>>> import numpy as np
>>> np.set_printoptions(precision=3, suppress=True, linewidth=120)
>>> tidy = lambda a: np.round(a, 3) + 0
>>> arr = np.load("x.npy")
>>> print(tidy(arr))
[[ 0.833 -0.167 -0.167 -0.5  ]
 [-0.167  0.833 -0.167 -0.5  ]
 [-0.167 -0.167  0.833 -0.5  ]
 [-0.5   -0.5   -0.5   -0.5  ]]
>>> rng = np.random.default_rng(246)
>>> idx = rng.permutation(4)
>>> other = arr[:, idx] * rng.choice([-1, 1], 4)
>>> print(tidy(other))
[[-0.833 -0.167 -0.5    0.167]
 [ 0.167  0.833 -0.5    0.167]
 [ 0.167 -0.167 -0.5   -0.833]
 [ 0.5   -0.5   -0.5    0.5  ]]
>>> U, _, Vh = np.linalg.svd(arr.T @ other)
>>> print(tidy(U @ Vh))
[[-1.  0.  0.  0.]
 [ 0.  1.  0.  0.]
 [ 0.  0.  0. -1.]
 [ 0.  0.  1.  0.]]
>>> print(tidy(np.linalg.lstsq(arr, other)[0]))
[[-1.  0.  0.  0.]
 [ 0.  1.  0.  0.]
 [ 0.  0.  0. -1.]
 [ 0.  0.  1.  0.]]
>>> print(tidy(np.linalg.det(other.T)))
1.0
>>> print(tidy(np.linalg.det(other[::-1])))
1.0
>>> print(tidy(np.linalg.eigvals(other).sum().real))
0.0
>>> print(tidy(np.einsum("ij,ji->", other, other)))
2.667
>>> print(np.einsum("ii->", other))
0.0
>>> print(tidy(np.kron(np.eye(2, dtype=int), other)))
[[-0.833 -0.167 -0.5    0.167  0.     0.     0.     0.   ]
 [ 0.167  0.833 -0.5    0.167  0.     0.     0.     0.   ]
 [ 0.167 -0.167 -0.5   -0.833  0.     0.     0.     0.   ]
 [ 0.5   -0.5   -0.5    0.5    0.     0.     0.     0.   ]
 [ 0.     0.     0.     0.    -0.833 -0.167 -0.5    0.167]
 [ 0.     0.     0.     0.     0.167  0.833 -0.5    0.167]
 [ 0.     0.     0.     0.     0.167 -0.167 -0.5   -0.833]
 [ 0.     0.     0.     0.     0.5   -0.5   -0.5    0.5  ]]
>>> print(tidy(np.abs(np.linalg.eigvals(arr)).max()))
1.0
>>> print(np.allclose(arr, arr.T))
True
>>> print(tidy(arr @ arr))
[[1. 0. 0. 0.]
 [0. 1. 0. 0.]
 [0. 0. 1. 0.]
 [0. 0. 0. 1.]]
>>> mat = np.loadtxt("w.csv", delimiter=",")
>>> print(mat)
[[ 0.  0. -2.  0.]
 [ 0.  0. -2. -1.]
 [ 0.  0.  4.  0.]
 [ 0.  0.  4.  2.]]
>>> print(tidy(np.linalg.norm(mat, 2) / np.linalg.norm(mat)))
0.974
>>> print(np.linalg.matrix_rank(mat, rtol=0.1))
2
>>> print([round(float(x), 3) for x in np.linalg.svd(mat, compute_uv=False)[:3]])
[6.531, 1.531, 0.0]
>>> idx = rng.permutation(4)
>>> print(idx)
[0 3 2 1]
>>> other = mat[idx][:, idx]
>>> print(other)
[[ 0.  0. -2.  0.]
 [ 0.  2.  4.  0.]
 [ 0.  0.  4.  0.]
 [ 0. -1. -2.  0.]]
>>> print(tidy(np.sort(np.abs(np.linalg.eigvals(other)))))
[0. 0. 2. 4.]
>>> U, sig, Vh = np.linalg.svd(mat, full_matrices=False)
>>> print((sig > 1e-8).sum())
2
>>> print(tidy(U.T @ U))
[[1. 0. 0. 0.]
 [0. 1. 0. 0.]
 [0. 0. 1. 0.]
 [0. 0. 0. 1.]]
>>> print(tidy(np.sqrt((sig ** 2).sum())), tidy(np.linalg.norm(mat)))
6.708 6.708
>>> print(U.shape, sig.shape, Vh.shape)
(4, 4) (4,) (4, 4)
>>> print(np.abs(U[:, 0]).round(6).argmax())
3
>>> print(tidy(sig / sig[0]))
[1.    0.234 0.    0.   ]
>>> print(tidy(mat @ np.linalg.pinv(mat) @ mat))
[[ 0.  0. -2.  0.]
 [ 0.  0. -2. -1.]
 [ 0.  0.  4.  0.]
 [ 0.  0.  4.  2.]]
>>> print(np.abs(np.diag(np.linalg.qr(mat)[1])) > 1e-9)
[False False  True  True]
>>> print(tidy(np.trace(np.linalg.pinv(mat) @ mat)))
2.0
>>> print(np.allclose(mat[:-1].T @ np.linalg.lstsq(mat[:-1].T, mat[-1])[0], mat[-1]))
True
>>> U, sig, Vh = np.linalg.svd(mat)
>>> print(tidy(sig))
[6.531 1.531 0.    0.   ]
>>> print(np.argmax(sig[:-1] / (sig[1:] + 1e-6)) + 1)
2
>>> other = U[:, :2] @ np.diag(sig[:2]) @ Vh[:2]
>>> print(tidy(np.linalg.norm(mat - other, 2)), sig[2])
0.0 0.0
>>> print(tidy(np.linalg.norm(mat - other) / np.linalg.norm(mat)))
0.0
>>> print(tidy(np.abs(mat - other).max()))
0.0
>>> print(np.linalg.matrix_rank(mat, rtol=0.05))
2
>>> print(np.linalg.matrix_rank(other))
2
>>> E = np.load("dump.npy")
>>> print(E)
[[  5.62    4.231   7.824   5.923]
 [  8.998   5.788  11.422   8.476]
 [ -5.765  -5.522  -7.291  -1.517]
 [ -8.551  -5.282  -8.661  -5.654]
 [  4.226  -0.957   2.846   7.377]
 [  9.283  12.85   16.751   5.705]
 [ 19.624  13.96   24.659  16.366]
 [  2.849   7.748   8.363   1.729]
 [  4.348   6.17    7.965   4.812]
 [  5.166  11.995  13.403   1.36 ]
 [ 11.028   8.184  13.837  11.634]
 [  7.525  10.698  13.821   5.193]
 [  5.514   9.413  10.799   5.568]
 [ -3.483  -8.249  -8.466   4.255]
 [  4.455   0.165   2.486  10.869]
 [ -0.146  -0.607   0.795   0.565]
 [  9.939   6.084  11.676  11.057]
 [ 10.927   4.972  11.87   11.701]
 [  0.584  -0.705   0.637   3.04 ]
 [  8.195   2.845   8.204  10.366]
 [  7.342   7.598  11.825   5.271]
 [ -4.068  -3.719  -4.777  -0.581]
 [  8.316   1.912   8.143   9.407]
 [ -4.743  -0.248  -2.131  -4.459]
 [ -8.109  -5.178  -7.54   -7.299]
 [ -3.543  -6.606  -6.824   2.109]
 [ 13.624  12.782  19.108  12.018]
 [  6.291   3.896   7.71    7.72 ]
 [ -0.818   2.145   2.6    -2.102]
 [  1.977   1.563   3.641   2.439]
 [ -5.717  -4.74   -6.193  -3.196]
 [ -4.991   1.251  -1.374  -4.925]
 [ -4.512   0.37   -2.74   -1.072]
 [  1.083  -1.373  -0.454   6.523]
 [  7.653   7.745  11.55    7.211]
 [  5.112   1.2     6.073   4.449]
 [ 14.939  12.992  20.386  12.726]
 [ -4.613  -0.41   -2.665  -2.831]
 [  7.493   0.16    6.607   8.435]
 [ 11.875   8.275  15.055  10.911]
 [ 22.562  15.052  27.513  18.933]
 [ -5.191  -6.941  -7.668  -1.01 ]
 [ -1.952  -5.942  -4.797   2.266]
 [-10.187  -5.89  -10.238  -7.117]
 [ -7.976  -5.492  -9.099  -3.036]
 [  0.847  -1.934   0.906   1.109]]
>>> other = np.c_[E[:, :2] @ np.array([[5, -5], [1, 0]]), np.array([2, 3, 4, -5, 2, -1, 0, -1, 3, -1, -2, -2, 1, 4, -2, 2, 5, -2, -4, 0, -4, 4, -1, -4, -5, -1, -2, 2, -2, 1, 1, -1, 4, -1, 3, -2, -4, -5, -3, -1, 2, 1, -4, 1, -3, -5])]
>>> print(tidy(other))
[[  32.331  -28.1      2.   ]
 [  50.778  -44.99     3.   ]
 [ -34.347   28.825    4.   ]
 [ -48.037   42.755   -5.   ]
 [  20.173  -21.13     2.   ]
 [  59.265  -46.415   -1.   ]
 [ 112.08   -98.12     0.   ]
 [  21.993  -14.245   -1.   ]
 [  27.91   -21.74     3.   ]
 [  37.825  -25.83    -1.   ]
 [  63.324  -55.14    -2.   ]
 [  48.323  -37.625   -2.   ]
 [  36.983  -27.57     1.   ]
 [ -25.664   17.415    4.   ]
 [  22.44   -22.275   -2.   ]
 [  -1.337    0.73     2.   ]
 [  55.779  -49.695    5.   ]
 [  59.607  -54.635   -2.   ]
 [   2.215   -2.92    -4.   ]
 [  43.82   -40.975    0.   ]
 [  44.308  -36.71    -4.   ]
 [ -24.059   20.34     4.   ]
 [  43.492  -41.58    -1.   ]
 [ -23.963   23.715   -4.   ]
 [ -45.723   40.545   -5.   ]
 [ -24.321   17.715   -1.   ]
 [  80.902  -68.12    -2.   ]
 [  35.351  -31.455    2.   ]
 [  -1.945    4.09    -2.   ]
 [  11.448   -9.885    1.   ]
 [ -33.325   28.585    1.   ]
 [ -23.704   24.955   -1.   ]
 [ -22.19    22.56     4.   ]
 [   4.042   -5.415   -1.   ]
 [  46.01   -38.265    3.   ]
 [  26.76   -25.56    -2.   ]
 [  87.687  -74.695   -4.   ]
 [ -23.475   23.065   -5.   ]
 [  37.625  -37.465   -3.   ]
 [  67.65   -59.375   -1.   ]
 [ 127.862 -112.81     2.   ]
 [ -32.896   25.955    1.   ]
 [ -15.702    9.76    -4.   ]
 [ -56.825   50.935    1.   ]
 [ -45.372   39.88    -3.   ]
 [   2.301   -4.235   -5.   ]]
>>> print(tidy(np.linalg.lstsq(E, other[:, 0])[0]))
[5. 1. 0. 0.]
>>> print(np.linalg.matrix_rank(other))
3
>>> idx = E[:, 2] > np.median(E[:, 2])
>>> u = E[idx].mean(axis=0) - E[~idx].mean(axis=0)
>>> print(((E - E.mean(axis=0)) @ u > 0).astype(int))
[1 1 0 0 0 1 1 1 1 1 1 1 1 0 1 0 1 1 0 1 1 0 1 0 0 0 1 1 0 0 0 0 0 0 1 1 1 0 1 1 1 0 0 0 0 0]
>>> J = np.load("run15.npy")
>>> print(tidy(J))
[[ 0.295 -0.102 -0.199  0.33  -0.119 -0.053 -0.179  0.001]
 [-0.102  0.061  0.011 -0.11   0.111  0.107  0.047  0.092]
 [-0.199  0.011  0.265 -0.232 -0.077 -0.166  0.155 -0.21 ]
 [ 0.33  -0.11  -0.232  0.371 -0.122 -0.045 -0.202  0.016]
 [-0.119  0.111 -0.077 -0.122  0.238  0.264  0.031  0.252]
 [-0.053  0.107 -0.166 -0.045  0.264  0.319 -0.021  0.321]
 [-0.179  0.047  0.155 -0.202  0.031 -0.021  0.117 -0.055]
 [ 0.001  0.092 -0.21   0.016  0.252  0.321 -0.055  0.334]]
>>> ev, vecs = np.linalg.eigh(J)
>>> print(tidy(np.linalg.eigvalsh(J @ J)))
[0. 0. 0. 0. 0. 0. 1. 1.]
>>> print(tidy(ev.sum()), tidy(np.trace(J)))
2.0 2.0
>>> print(tidy(vecs @ np.diag(ev) @ vecs.T))
[[ 0.295 -0.102 -0.199  0.33  -0.119 -0.053 -0.179  0.001]
 [-0.102  0.061  0.011 -0.11   0.111  0.107  0.047  0.092]
 [-0.199  0.011  0.265 -0.232 -0.077 -0.166  0.155 -0.21 ]
 [ 0.33  -0.11  -0.232  0.371 -0.122 -0.045 -0.202  0.016]
 [-0.119  0.111 -0.077 -0.122  0.238  0.264  0.031  0.252]
 [-0.053  0.107 -0.166 -0.045  0.264  0.319 -0.021  0.321]
 [-0.179  0.047  0.155 -0.202  0.031 -0.021  0.117 -0.055]
 [ 0.001  0.092 -0.21   0.016  0.252  0.321 -0.055  0.334]]
>>> other = J / np.linalg.norm(J, axis=1, keepdims=True)
>>> cov = other @ other.T
>>> print((cov - 2 * np.eye(8)).round(6).argmax(axis=1))
[3 4 6 0 5 7 2 5]
>>> print(np.argwhere(np.triu(np.abs(cov) > 0.95, 1)))
[[0 3]
 [0 6]
 [3 6]
 [4 5]
 [5 7]]
>>> print(tidy(cov[0]))
[ 1.    -0.763 -0.71   0.999 -0.451 -0.173 -0.961  0.003]
>>> print(tidy(np.degrees(np.arccos(np.clip(cov[0, 1], -1, 1)))))
139.686
>>> K = np.load("block6.npy")
>>> print(K)
[[ 0 -1  0  0]
 [ 1 -1  0  0]
 [ 0  0  0 -1]
 [ 0  0  1 -1]]
>>> T = np.stack([K, 3 * K, K[::-1]])
>>> print(tidy(np.linalg.det(T)))
[ 1. 81.  1.]
>>> th = np.radians(90)
>>> R = np.eye(4)
>>> R[1, 1] = R[3, 3] = np.cos(th)
>>> R[1, 3], R[3, 1] = -np.sin(th), np.sin(th)
>>> print(tidy(R))
[[ 1.  0.  0.  0.]
 [ 0.  0.  0. -1.]
 [ 0.  0.  1.  0.]
 [ 0.  1.  0.  0.]]
>>> other = K @ R.T
>>> print(np.allclose(np.linalg.norm(K, axis=1), np.linalg.norm(other, axis=1)))
True
>>> print(np.abs(other - K).max(axis=0))
[0. 1. 0. 1.]
>>> print(tidy(np.linalg.svd(K, compute_uv=False)), tidy(np.linalg.svd(other, compute_uv=False)))
[1.618 1.618 0.618 0.618] [1.618 1.618 0.618 0.618]
